$ python3 -q
>>> import numpy as np
>>> from numpy import linalg as LA
>>> np.set_printoptions(precision=2, suppress=True, linewidth=160)
>>> rd = lambda a: np.round(a, 2) + 0
>>> J = np.loadtxt("x.csv", delimiter=",")
>>> J
array([[ 0., -5., -2.,  4.],
       [ 5.,  0.,  3.,  3.],
       [ 2., -3.,  0.,  0.],
       [-4., -3.,  0.,  0.]])
>>> vec = np.array([0, 2, 3, 1])
>>> rd(LA.eigvals(J).real)
array([0., 0., 0., 0.])
>>> rd(LA.det(J))
np.float64(324.0)
>>> rd(LA.svd(J, compute_uv=False))
array([7.57, 7.57, 2.38, 2.38])
>>> vec @ J @ vec
np.float64(0.0)
>>> O = LA.solve(np.eye(4) - J, np.eye(4) + J)
>>> rd(O @ O.T)
array([[1., 0., 0., 0.],
       [0., 1., 0., 0.],
       [0., 0., 1., 0.],
       [0., 0., 0., 1.]])
>>> rd(LA.det(O))
np.float64(1.0)
>>> vec = np.array([2, 1, 0, 1])
>>> target = J @ vec
>>> target
array([ -1.,  13.,   1., -11.])
>>> rd(LA.solve(J.T, J[1]))
array([0., 1., 0., 0.])
>>> rd(LA.solve(J, J[:, 0]))
array([1., 0., 0., 0.])
>>> rd(LA.solve(J, 4 * target))
array([8., 4., 0., 4.])
>>> X = 2 * np.eye(8) + np.eye(8, k=1)
>>> X
array([[2., 1., 0., 0., 0., 0., 0., 0.],
       [0., 2., 1., 0., 0., 0., 0., 0.],
       [0., 0., 2., 1., 0., 0., 0., 0.],
       [0., 0., 0., 2., 1., 0., 0., 0.],
       [0., 0., 0., 0., 2., 1., 0., 0.],
       [0., 0., 0., 0., 0., 2., 1., 0.],
       [0., 0., 0., 0., 0., 0., 2., 1.],
       [0., 0., 0., 0., 0., 0., 0., 2.]])
>>> vec = np.array([2, 1, -3, 3, 2, 2, 3, 0])
>>> target = X @ vec
>>> target
array([ 5., -1., -3.,  8.,  6.,  7.,  6.,  0.])
>>> rd(LA.solve(X.T, X[3]))
array([0., 0., 0., 1., 0., 0., 0., 0.])
>>> rd(LA.solve(X, target + X[:, 3]))
array([ 2.,  1., -3.,  4.,  2.,  2.,  3.,  0.])
>>> rd(LA.solve(X, target))
array([ 2.,  1., -3.,  3.,  2.,  2.,  3.,  0.])
>>> rd(LA.solve(X, X[:, 6]))
array([0., 0., 0., 0., 0., 0., 1., 0.])
>>> A2 = X / np.sqrt((X ** 2).mean(axis=1, keepdims=True))
>>> LA.matrix_rank(X - X.mean(axis=1, keepdims=True))
np.int64(7)
>>> rd(A2[1])
array([0.  , 2.53, 1.26, 0.  , 0.  , 0.  , 0.  , 0.  ])
>>> LA.matrix_rank(A2) == LA.matrix_rank(X)
np.True_
>>> vec = np.array([-3, -2, -3, -2, 1, 1, 2, 3])
>>> X @ vec
array([-8., -7., -8., -3.,  3.,  4.,  7.,  6.])
>>> (X @ vec).argmax()
np.int64(6)
>>> (X * vec).sum(axis=1)
array([-8., -7., -8., -3.,  3.,  4.,  7.,  6.])
>>> np.einsum("ij,j->i", X, vec)
array([-8., -7., -8., -3.,  3.,  4.,  7.,  6.])
>>> [int(LA.matrix_rank(LA.matrix_power(X, p))) for p in range(1, 9)]
[8, 8, 8, 8, 8, 8, 8, 8]
>>> np.prod(np.diag(X)), rd(LA.det(X))
(np.float64(256.0), np.float64(256.0))
>>> u, r1 = X[7], X[3]
>>> u @ r1
np.float64(0.0)
>>> p = (u @ r1) / (u @ u) * u
>>> p
array([0., 0., 0., 0., 0., 0., 0., 0.])
>>> (r1 - p) @ u
np.float64(0.0)
>>> m1 = np.array([[-20, 2, 2, 2, 2, 2, 2, 1],
...     [1, -98, 1, 0, 2, 2, 2, 2],
...     [0, 1, -19, 0, 0, 2, 0, 1],
...     [1, 1, 1, -20, 1, 2, 1, 0],
...     [0, 0, 0, 1, -60, 0, 0, 1],
...     [0, 0, 0, 1, 0, 41, 2, 1],
...     [1, 1, 0, 2, 0, 0, 22, 2],
...     [0, 0, 0, 2, 1, 1, 0, -19]])
>>> u = np.array([0, -1, -1, 0, 2, 1, 1, -1])
>>> A2 = m1 + np.outer(u, np.eye(8)[2])
>>> A2
array([[-20.,   2.,   2.,   2.,   2.,   2.,   2.,   1.],
       [  1., -98.,   0.,   0.,   2.,   2.,   2.,   2.],
       [  0.,   1., -20.,   0.,   0.,   2.,   0.,   1.],
       [  1.,   1.,   1., -20.,   1.,   2.,   1.,   0.],
       [  0.,   0.,   2.,   1., -60.,   0.,   0.,   1.],
       [  0.,   0.,   1.,   1.,   0.,  41.,   2.,   1.],
       [  1.,   1.,   1.,   2.,   0.,   0.,  22.,   2.],
       [  0.,   0.,  -1.,   2.,   1.,   1.,   0., -19.]])
>>> LA.matrix_rank(LA.inv(A2) - LA.inv(m1), tol=1e-8)
np.int64(1)
>>> u, r1 = A2[5], A2[4]
>>> u @ u
np.float64(1688.0)
>>> p = (u @ r1) / (u @ u) * u
>>> np.outer(u, r1)
array([[    0.,     0.,     0.,     0.,    -0.,     0.,     0.,     0.],
       [    0.,     0.,     0.,     0.,    -0.,     0.,     0.,     0.],
       [    0.,     0.,     2.,     1.,   -60.,     0.,     0.,     1.],
       [    0.,     0.,     2.,     1.,   -60.,     0.,     0.,     1.],
       [    0.,     0.,     0.,     0.,    -0.,     0.,     0.,     0.],
       [    0.,     0.,    82.,    41., -2460.,     0.,     0.,    41.],
       [    0.,     0.,     4.,     2.,  -120.,     0.,     0.,     2.],
       [    0.,     0.,     2.,     1.,   -60.,     0.,     0.,     1.]])
>>> rd(p)
array([0. , 0. , 0. , 0. , 0. , 0.1, 0. , 0. ])
>>> rd(LA.norm(u + r1) ** 2 + LA.norm(u - r1) ** 2)
np.float64(10588.0)
>>> LA.matrix_rank(np.outer(u, r1))
np.int64(1)
>>> rd((r1 - p) @ u)
np.float64(0.0)
>>> vec = np.array([0, 1, 2, 0, -2, 0, -1, -2])
>>> target = m1 @ vec
>>> target
array([  -2, -106,  -39,    0,  118,   -4,  -25,   36])
>>> rd(LA.solve(m1, m1[:, 0]))
array([1., 0., 0., 0., 0., 0., 0., 0.])
>>> rd(LA.solve(m1, 2 * target))
array([ 0.,  2.,  4.,  0., -4.,  0., -2., -4.])
>>> rd(LA.solve(m1, target + m1[:, 3]))
array([ 0.,  1.,  2.,  1., -2.,  0., -1., -2.])
>>> rd(LA.solve(m1.T, m1[4]))
array([0., 0., 0., 0., 1., 0., 0., 0.])
>>> m1 @ m1
array([[ 406, -230,  -74,  -70, -153,   55,   14,  -25],
       [-116, 9609, -115,   14, -312, -108, -146, -224],
       [   1, -117,  362,    4,    3,   47,    6,  -34],
       [ -38, -114,  -36,  407,  -76,   48,   10,    9],
       [   1,    1,    1,  -78, 3602,    3,    1,  -79],
       [   3,    3,    1,   27,    2, 1684,  127,   26],
       [   5,  -72,    5,   10,    8,   10,  490,    9],
       [   2,    2,    2,  -76,  -77,   26,    4,  363]])
>>> (m1 + m1.T) / 2
array([[-20. ,   1.5,   1. ,   1.5,   1. ,   1. ,   1.5,   0.5],
       [  1.5, -98. ,   1. ,   0.5,   1. ,   1. ,   1.5,   1. ],
       [  1. ,   1. , -19. ,   0.5,   0. ,   1. ,   0. ,   0.5],
       [  1.5,   0.5,   0.5, -20. ,   1. ,   1.5,   1.5,   1. ],
       [  1. ,   1. ,   0. ,   1. , -60. ,   0. ,   0. ,   1. ],
       [  1. ,   1. ,   1. ,   1.5,   0. ,  41. ,   1. ,   1. ],
       [  1.5,   1.5,   0. ,   1.5,   0. ,   1. ,  22. ,   1. ],
       [  0.5,   1. ,   0.5,   1. ,   1. ,   1. ,   1. , -19. ]])
>>> rd(np.abs(LA.eigvals(m1)).max())
np.float64(98.05)
>>> (m1 - m1.T) / 2
array([[ 0. ,  0.5,  1. ,  0.5,  1. ,  1. ,  0.5,  0.5],
       [-0.5,  0. ,  0. , -0.5,  1. ,  1. ,  0.5,  1. ],
       [-1. ,  0. ,  0. , -0.5,  0. ,  1. ,  0. ,  0.5],
       [-0.5,  0.5,  0.5,  0. ,  0. ,  0.5, -0.5, -1. ],
       [-1. , -1. ,  0. ,  0. ,  0. ,  0. ,  0. ,  0. ],
       [-1. , -1. , -1. , -0.5,  0. ,  0. ,  1. ,  0. ],
       [-0.5, -0.5,  0. ,  0.5,  0. , -1. ,  0. ,  1. ],
       [-0.5, -1. , -0.5,  1. ,  0. ,  0. , -1. ,  0. ]])
>>> Z = 10 * np.array([[0.2, 0.7, 0.7, 0.7], [1.0, 0.1, -0.9, 0.0], [2.3, -0.7, -0.4, -4.0]])
>>> rng = np.random.default_rng(28108)
>>> lab = rng.integers(0, 3, 25)
>>> K = Z[lab] + rng.normal(size=(25, 4))
>>> rd(K)
array([[ 20.16,  -5.8 ,  -3.01, -39.18],
       [  8.8 ,   0.66,  -9.  ,   0.61],
       [  4.1 ,   6.96,   6.59,   7.24],
       [ 10.69,   1.36,  -8.4 ,   1.49],
       [ 22.35,  -7.35,  -4.57, -39.83],
       [ 10.31,   1.38,  -9.57,   0.4 ],
       [ 10.37,   2.91,  -8.18,  -0.23],
       [ 10.68,   0.42,  -7.65,  -0.63],
       [ 24.44,  -6.95,  -3.67, -40.54],
       [  3.83,   7.38,   7.1 ,   7.27],
       [  2.19,   6.56,   6.32,   6.36],
       [ 11.26,   1.15,  -7.95,  -0.36],
       [  9.04,   0.5 ,  -9.47,   1.02],
       [  1.54,   6.96,   5.81,   6.23],
       [  8.37,  -0.41,  -9.3 ,   0.  ],
       [  0.62,   5.18,   8.3 ,   7.42],
       [  0.05,   5.96,   6.76,   6.9 ],
       [ 23.96,  -6.58,  -2.98, -39.4 ],
       [ 10.76,   1.63,  -9.18,   0.1 ],
       [  2.91,   7.15,   6.23,   8.51],
       [ 10.24,   2.26,  -8.74,  -2.24],
       [  1.9 ,   5.44,   7.91,   7.91],
       [ 24.16,  -6.07,  -0.98, -39.19],
       [ 21.34,  -7.14,  -3.24, -40.21],
       [  1.14,   8.41,   6.9 ,   6.95]])
>>> vec = np.array([-1, 2, -2, -3])
>>> target = K @ vec
>>> rd(LA.solve(K.T @ K, K.T @ target))
array([-1.,  2., -2., -3.])
>>> target = target + 0.02 * rng.normal(size=25)
>>> rd(target)
array([ 91.83,   8.66, -25.1 ,   4.33,  91.57,  10.38,  12.5 ,   7.35,  90.64, -25.1 , -20.77,   8.01,   7.81, -17.9 ,   9.43, -29.08, -22.28,  87.02,  10.61,
       -26.61,  18.52, -30.58,  83.19,  91.51, -18.97])
>>> beta, *_ = LA.lstsq(K, target)
>>> beta.round()
array([-1.,  2., -2., -3.])
>>> rd(K.T @ (target - K @ beta))
array([0., 0., 0., 0.])
>>> Xs = K - K.mean(axis=0)
>>> evecs = LA.svd(Xs)[2][:3]
>>> A2 = Xs - Xs @ evecs.T @ evecs
>>> rd((Xs @ evecs.T).std(axis=0))
array([20.89,  6.93,  1.26])
>>> rd(np.diag(evecs.T @ evecs))
array([0.94, 0.23, 0.91, 0.91])
>>> rd(np.cov(Xs @ evecs.T, rowvar=False))
array([[454.76,   0.  ,   0.  ],
       [  0.  ,  50.05,   0.  ],
       [  0.  ,   0.  ,   1.66]])
>>> w1 = np.array([[-2, -2, 2, 0, -1, 2],
...     [-1, -1, 0, -1, -1, 2],
...     [2, -1, 1, 1, 0, 2],
...     [-1, 2, 2, 1, 1, 1]])
>>> beta = np.array([-4, -9, -5, -3, 8, 7])
>>> act = np.maximum(K @ w1 + beta, 0)
>>> (act > 0).astype(int)
array([[0, 0, 0, 0, 0, 0],
       [0, 0, 1, 0, 0, 1],
       [0, 0, 1, 1, 1, 1],
       [0, 0, 1, 0, 0, 1],
       [0, 0, 0, 0, 0, 0],
       [0, 0, 1, 0, 0, 1],
       [0, 0, 1, 0, 0, 1],
       [0, 0, 1, 0, 0, 1],
       [0, 0, 0, 0, 0, 0],
       [0, 0, 1, 1, 1, 1],
       [0, 0, 1, 1, 1, 1],
       [0, 0, 1, 0, 0, 1],
       [0, 0, 1, 0, 0, 1],
       [0, 0, 1, 1, 1, 1],
       [0, 0, 1, 0, 1, 1],
       [0, 0, 1, 1, 1, 1],
       [0, 0, 1, 1, 1, 1],
       [0, 0, 0, 0, 0, 0],
       [0, 0, 1, 0, 0, 1],
       [0, 0, 1, 1, 1, 1],
       [0, 0, 1, 0, 0, 1],
       [0, 0, 1, 1, 1, 1],
       [0, 0, 0, 0, 0, 1],
       [0, 0, 0, 0, 0, 0],
       [0, 0, 1, 1, 1, 1]])
>>> Z = np.array([[-3, 2], [4, 0], [4, 3], [4, 4], [-2, 4], [-2, -2]])
>>> (act @ Z).round(6).argmax(axis=1)
array([0, 0, 1, 0, 0, 0, 0, 0, 0, 1, 1, 0, 0, 1, 0, 1, 1, 0, 0, 1, 0, 1, 0, 0, 1])
>>> A2 = K / np.sqrt((K ** 2).mean(axis=1, keepdims=True))
>>> rd(A2[20])
array([ 1.48,  0.33, -1.26, -0.32])
>>> LA.matrix_rank(A2) == LA.matrix_rank(K)
np.True_
>>> rd(LA.norm(A2, axis=1))
array([2., 2., 2., 2., 2., 2., 2., 2., 2., 2., 2., 2., 2., 2., 2., 2., 2., 2., 2., 2., 2., 2., 2., 2., 2.])
>>> A2 = np.array([[3, 1, 1, 2], [-3, 1, -2, 0], [3, 3, 0, 3], [-2, -1, 1, 3]])
>>> Z = np.array([[0, 2, 2], [2, 0, 0], [1, 1, 0]])
>>> A = np.block([[A2, np.array([[5, -1, 1], [-9, -8, 8], [7, -1, 0], [1, 1, 5]])], [np.zeros((3, 4)), Z]])
>>> A
array([[ 3.,  1.,  1.,  2.,  5., -1.,  1.],
       [-3.,  1., -2.,  0., -9., -8.,  8.],
       [ 3.,  3.,  0.,  3.,  7., -1.,  0.],
       [-2., -1.,  1.,  3.,  1.,  1.,  5.],
       [ 0.,  0.,  0.,  0.,  0.,  2.,  2.],
       [ 0.,  0.,  0.,  0.,  2.,  0.,  0.],
       [ 0.,  0.,  0.,  0.,  1.,  1.,  0.]])
>>> left, sigma, VT = LA.svd(A)
>>> np.argmax(sigma[:-1] / (sigma[1:] + 1e-6)) + 1
np.int64(6)
>>> rd(sigma)
array([16.27,  9.47,  6.07,  1.83,  1.56,  1.02,  0.01])
>>> A2 = left[:, :6] @ np.diag(sigma[:6]) @ VT[:6]
>>> rd(LA.norm(A - A2) / LA.norm(A))
np.float64(0.0)
>>> rd(LA.norm(A - A2, 2)), rd(sigma[6])
(np.float64(0.01), np.float64(0.01))
>>> rd(np.abs(A - A2).max())
np.float64(0.01)
>>> rd(A2)
array([[ 3.  ,  1.  ,  1.  ,  2.  ,  5.  , -1.  ,  1.  ],
       [-3.  ,  1.  , -2.  ,  0.  , -9.  , -8.  ,  8.  ],
       [ 3.  ,  3.  ,  0.  ,  3.  ,  7.  , -1.  ,  0.  ],
       [-2.  , -1.  ,  1.  ,  3.  ,  1.  ,  1.  ,  5.  ],
       [ 0.  ,  0.  ,  0.  ,  0.  ,  0.  ,  2.  ,  2.  ],
       [ 0.  ,  0.  ,  0.  ,  0.  ,  2.  ,  0.  ,  0.  ],
       [ 0.  ,  0.01,  0.01,  0.  ,  1.  ,  1.  ,  0.  ]])
>>> LA.matrix_rank(A2)
np.int64(6)
>>> LA.determinant(A)
Traceback (most recent call last):
  File "<python-input-111>", line 1, in <module>
    LA.determinant(A)
    ^^^^^^^^^^^^^^
AttributeError: module 'numpy.linalg' has no attribute 'determinant'
>>> rd(LA.det(A))
np.float64(36.0)
>>> rd(LA.matrix_power(A, 3))
array([[ -21.,    4.,   10.,   64.,   49.,   26.,  148.],
       [ -21.,  -29.,  -14.,  -87., -104.,  -30., -234.],
       [ -57.,  -18.,    3.,   33.,   -6.,   31.,   71.],
       [ -16.,   -8.,    8.,   21.,   71.,   74.,   42.],
       [   0.,    0.,    0.,    0.,    4.,   12.,   12.],
       [   0.,    0.,    0.,    0.,   12.,    4.,    0.],
       [   0.,    0.,    0.,    0.,    6.,    6.,    4.]])
>>> Xs = (K - K.mean(axis=0)) / K.std(axis=0)
>>> Xs.std(axis=0)
array([1., 1., 1., 1.])
>>> np.argwhere(np.abs(Xs) > 2)
array([], shape=(0, 2), dtype=int64)
>>> beta = LA.lstsq(np.delete(Xs, 1, axis=1), Xs[:, 1])[0]
>>> rd(1 - np.var(Xs[:, 1] - np.delete(Xs, 1, axis=1) @ beta))
np.float64(0.97)
>>> lab = rng.permutation(7)
>>> lab
array([3, 0, 6, 2, 1, 4, 5])
>>> A2 = A[lab][:, lab]
>>> np.diag(A2)
array([3., 3., 0., 0., 1., 0., 0.])
>>> np.allclose(A2, A)
False
>>> np.trace(A2)
np.float64(7.0)
>>> LA.matrix_rank(A, rtol=0.1)
np.int64(4)
>>> rd(LA.norm(A, 2) / LA.norm(A))
np.float64(0.82)
>>> data = np.load("layer5.npy")
>>> data
array([[ 0.5 ,  0.8 ,  0.1 ,  0.4 ,  0.4 ,  0.6 ],
       [ 0.3 ,  0.  , -0.3 ,  1.9 , -0.5 ,  0.  ],
       [-0.9 , -0.9 ,  0.8 ,  1.5 ,  0.5 , -0.5 ],
       [-1.7 , -0.2 ,  1.2 ,  1.8 ,  0.2 ,  0.1 ],
       [ 0.39, -0.01, -0.32,  1.81, -0.48, -0.16],
       [ 0.5 ,  0.1 ,  0.3 , -0.8 ,  1.7 , -0.9 ]])
>>> vec = np.array([4, -4, -4, -3, -4, -5])
>>> target = data @ vec
>>> rd(target)
array([ -7.4 ,  -1.3 ,  -7.2 , -17.5 ,   0.17,   0.5 ])
>>> rd(LA.solve(data.T, data[0]))
array([1., 0., 0., 0., 0., 0.])
>>> rd(LA.solve(data, target + data[:, 5]))
array([ 4., -4., -4., -3., -4., -4.])
>>> rd(LA.solve(data, data[:, 0]))
array([1., 0., 0., 0., 0., 0.])
